In [1]: import numpy as np

In [2]: np.set_printoptions(precision=2, suppress=True, linewidth=200, floatmode="fixed")

In [3]: rd = lambda a: np.round(a, 2) + 0

In [4]: X = np.loadtxt("block16.csv", delimiter=",")

In [5]: X
Out[5]: 
array([[-0.60, -0.30,  0.66],
       [ 1.20,  0.70, -1.39],
       [ 1.30, -0.60,  1.19],
       [-0.60, -0.70,  1.27],
       [-0.40, -1.60,  3.09],
       [ 0.50, -2.30,  4.74],
       [ 0.00, -1.30,  2.57],
       [ 1.10, -0.40,  0.84],
       [-1.10,  0.50, -0.96],
       [ 0.50,  0.60, -1.31],
       [ 0.50, -0.30,  0.62],
       [-0.50,  0.50, -0.98],
       [ 0.20, -1.60,  3.28],
       [-0.40, -0.10,  0.27],
       [ 0.00, -1.20,  2.25],
       [-0.60,  0.20, -0.29],
       [-0.60,  1.40, -2.89],
       [-1.60,  0.90, -1.76],
       [ 0.50, -1.40,  2.80],
       [ 1.80,  0.10, -0.26],
       [ 1.20,  0.40, -0.78],
       [-1.80,  0.90, -1.80]])

In [6]: cen = X - X.mean(axis=0)

In [7]: left, sv, VT = np.linalg.svd(cen, full_matrices=False)

In [8]: rd(cen.mean(axis=0))
Out[8]: array([0.00, 0.00, 0.00])

In [9]: np.linalg.matrix_rank(cen)
Out[9]: np.int64(3)

In [10]: rd(sv)
Out[10]: array([10.21,  4.19,  0.16])

In [11]: rd(VT[0] * np.sign(VT[0, np.abs(VT[0]).argmax()]))
Out[11]: array([ 0.13, -0.44,  0.89])

In [12]: np.abs(VT[0]).argmax()
Out[12]: np.int64(2)

In [13]: lab = X[:, 1] > np.median(X[:, 1])

In [14]: r0 = X[lab].mean(axis=0) - X[~lab].mean(axis=0)

In [15]: lab.astype(int)
Out[15]: array([0, 1, 0, 0, 0, 0, 0, 0, 1, 1, 0, 1, 0, 1, 0, 1, 1, 1, 0, 1, 1, 1])

In [16]: basis = X[[8, 4]].astype(float)

In [17]: for _ in range(6):
    ...:     lab = np.linalg.norm(X[:, None] - basis, axis=-1).argmin(axis=1)
    ...:     basis = np.array([X[lab == j].mean(axis=0) for j in range(2)])
    ...: 

In [18]: lab
Out[18]: array([0, 0, 1, 1, 1, 1, 1, 1, 0, 0, 0, 0, 1, 0, 1, 0, 0, 0, 1, 0, 0, 0])

In [19]: np.bincount(lab)
Out[19]: array([13,  9])

In [20]: rd(basis[1] - basis[0])
Out[20]: array([ 0.44, -1.66,  3.28])
